$ python -q
>>> import numpy as np
>>> np.set_printoptions(precision=3, suppress=True, linewidth=120, sign=" ")
>>> mat = np.array([[-3, 0, 0, 0, 0, 0, 0],
...     [3, -1, 0, 0, 0, 0, 0],
...     [3, -1, -3, 0, 0, 0, 0],
...     [3, 3, 1, -1, 0, 0, 0],
...     [2, -3, 0, -3, -1, 0, 0],
...     [-1, -2, 1, 1, -3, 1, 0],
...     [-3, -2, 2, -1, -2, 3, 0]])
>>> mat
array([[-3,  0,  0,  0,  0,  0,  0],
       [ 3, -1,  0,  0,  0,  0,  0],
       [ 3, -1, -3,  0,  0,  0,  0],
       [ 3,  3,  1, -1,  0,  0,  0],
       [ 2, -3,  0, -3, -1,  0,  0],
       [-1, -2,  1,  1, -3,  1,  0],
       [-3, -2,  2, -1, -2,  3,  0]])
>>> x0 = np.array([8, 9, -9, 7, 9, 7, 1])
>>> h1 = np.maximum(mat @ x0, 0)
>>> np.tanh(mat @ x0)
array([-1.,  1.,  1.,  1., -1., -1., -1.])
>>> h1
array([  0,  15,  42,  35,   0,   0,   0])
>>> left, sig, Vt = np.linalg.svd(mat)
>>> np.argmax(sig[:-1] / (sig[1:] + 1e-6)) + 1
np.int64(6)
>>> other = left[:, :6] @ np.diag(sig[:6]) @ Vt[:6]
>>> round(np.linalg.norm(mat - other, 2), 3), sig[6]
(np.float64(0.0), np.float64(0.0))
>>> np.linalg.matrix_rank(mat, rtol=0.05)
np.int64(6)
>>> print(np.round(np.abs(mat - other).max(), 3))
0.0
>>> other.round(3) + 0
array([[-3.,  0.,  0.,  0.,  0.,  0.,  0.],
       [ 3., -1.,  0.,  0.,  0.,  0.,  0.],
       [ 3., -1., -3.,  0.,  0.,  0.,  0.],
       [ 3.,  3.,  1., -1.,  0.,  0.,  0.],
       [ 2., -3.,  0., -3., -1.,  0.,  0.],
       [-1., -2.,  1.,  1., -3.,  1.,  0.],
       [-3., -2.,  2., -1., -2.,  3.,  0.]])
>>> W0 = np.array([[0, -2, -1, -1, 0, 3, 2, 1],
...     [0, 0, 0, -2, 2, -3, 1, 3],
...     [0, 0, 0, 1, 3, -3, 2, -2],
...     [0, 0, 0, 0, 3, 2, 0, 2],
...     [0, 0, 0, 0, 0, 0, -1, -2],
...     [0, 0, 0, 0, 0, 0, -3, -1],
...     [0, 0, 0, 0, 0, 0, 0, 2],
...     [0, 0, 0, 0, 0, 0, 0, 0]])
>>> W0
array([[ 0, -2, -1, -1,  0,  3,  2,  1],
       [ 0,  0,  0, -2,  2, -3,  1,  3],
       [ 0,  0,  0,  1,  3, -3,  2, -2],
       [ 0,  0,  0,  0,  3,  2,  0,  2],
       [ 0,  0,  0,  0,  0,  0, -1, -2],
       [ 0,  0,  0,  0,  0,  0, -3, -1],
       [ 0,  0,  0,  0,  0,  0,  0,  2],
       [ 0,  0,  0,  0,  0,  0,  0,  0]])
>>> rng = np.random.default_rng(381918)
>>> z = rng.permutation(8)
>>> z
array([ 7,  6,  0,  3,  1,  5,  4,  2])
>>> other = W0[z][:, z]
>>> np.trace(other)
np.int64(0)
>>> np.diag(other)
array([ 0,  0,  0,  0,  0,  0,  0,  0])
>>> round(float(np.linalg.det(other)), 3), round(np.linalg.det(W0[z]), 3)
(0.0, np.float64(0.0))
>>> np.sort(np.abs(np.linalg.eigvals(other)))
array([ 0.,  0.,  0.,  0.,  0.,  0.,  0.,  0.])
>>> np.abs(np.diag(np.linalg.qr(mat)[1])) > 1e-9
array([ True,  True,  True,  True,  True,  True, False])
>>> try:
...     np.linalg.inv(mat)
... except np.linalg.LinAlgError as e:
...     print(repr(e))
... 
LinAlgError('Singular matrix')
>>> np.round(mat @ np.linalg.pinv(mat) @ mat, 3) + 0
array([[-3.,  0.,  0.,  0.,  0.,  0.,  0.],
       [ 3., -1.,  0.,  0.,  0.,  0.,  0.],
       [ 3., -1., -3.,  0.,  0.,  0.,  0.],
       [ 3.,  3.,  1., -1.,  0.,  0.,  0.],
       [ 2., -3.,  0., -3., -1.,  0.,  0.],
       [-1., -2.,  1.,  1., -3.,  1.,  0.],
       [-3., -2.,  2., -1., -2.,  3.,  0.]])
>>> np.unique(mat.round(6), axis=0).shape
(7, 7)
>>> np.allclose(mat[:-1].T @ np.linalg.lstsq(mat[:-1].T, mat[-1])[0], mat[-1])
True
>>> left, sig, Vt = np.linalg.svd(W0)
>>> np.argmax(sig[:-1] / (sig[1:] + 1e-6)) + 1
np.int64(6)
>>> other = left[:, :6] @ np.diag(sig[:6]) @ Vt[:6]
>>> np.linalg.matrix_rank(other)
np.int64(6)
>>> np.linalg.matrix_rank(W0, rtol=0.05)
np.int64(6)
>>> W = np.array([[4, 2, -9],
...     [-7, -6, -6],
...     [3, -6, 5],
...     [4, -5, 4],
...     [-9, -1, 7],
...     [8, 2, 1],
...     [-5, -3, -9],
...     [6, -1, -4]])
>>> coef = np.array([-2, 1, 2])
>>> act = np.maximum(W0 @ W + coef, 0)
>>> (act > 0).astype(int)
array([[ 1,  1,  0],
       [ 0,  0,  0],
       [ 0,  0,  1],
       [ 0,  0,  1],
       [ 0,  1,  1],
       [ 1,  1,  1],
       [ 1,  0,  0],
       [ 0,  1,  1]])
>>> np.linalg.matrix_rank(act)
np.int64(3)
>>> (act > 0).mean(axis=0)
array([ 0.375,  0.5  ,  0.625])
>>> basis = np.array([[2, 1, 3], [1, 1, 1], [2, 2, 1]])
>>> act @ basis
array([[ 73,  48,  98],
       [  0,   0,   0],
       [ 28,  28,  14],
       [ 34,  34,  17],
       [ 44,  44,  25],
       [ 91,  84,  65],
       [ 20,  10,  30],
       [  5,   5,   3]])
>>> feats = np.load("x.npy")
>>> feats
array([[ 0, -3,  0, -1,  2,  2,  0],
       [ 0,  0, -3, -2,  2, -2, -2],
       [ 0,  0,  0, -3,  0, -1,  2],
       [ 0,  0,  0,  0,  1, -2, -3],
       [ 0,  0,  0,  0,  0,  0,  1],
       [ 0,  0,  0,  0,  0,  0,  1],
       [ 0,  0,  0,  0,  0,  0,  0]])
>>> other = feats + rng.integers(-2, 3, (7, 5)) @ rng.integers(-2, 3, (5, 7))
>>> print(other)
[[  4  -2   6  -4  -1   4  -3]
 [ -7  -6  -3   3  -4  -2  -1]
 [  1   1   6  -5  -3   1  -2]
 [  7   8   1   1  -3   2 -10]
 [ -7   2  -2   0 -10  -4   4]
 [  1   3  11  -6  -5   2  -5]
 [  5   8  -3  -9  12  -4   3]]
>>> print(other - feats)
[[  4   1   6  -3  -3   2  -3]
 [ -7  -6   0   5  -6   0   1]
 [  1   1   6  -2  -3   2  -4]
 [  7   8   1   1  -4   4  -7]
 [ -7   2  -2   0 -10  -4   3]
 [  1   3  11  -6  -5   2  -6]
 [  5   8  -3  -9  12  -4   3]]
>>> np.linalg.matrix_rank(other - feats, tol=1e-8)
np.int64(5)
>>> np.abs(other - feats).sum(axis=1)
array([ 22,  25,  19,  32,  28,  34,  44])
>>> np.round(np.linalg.svd(other - feats, compute_uv=False), 3) + 0
array([ 23.231,  21.796,  11.378,  10.436,   2.625,   0.   ,   0.   ])
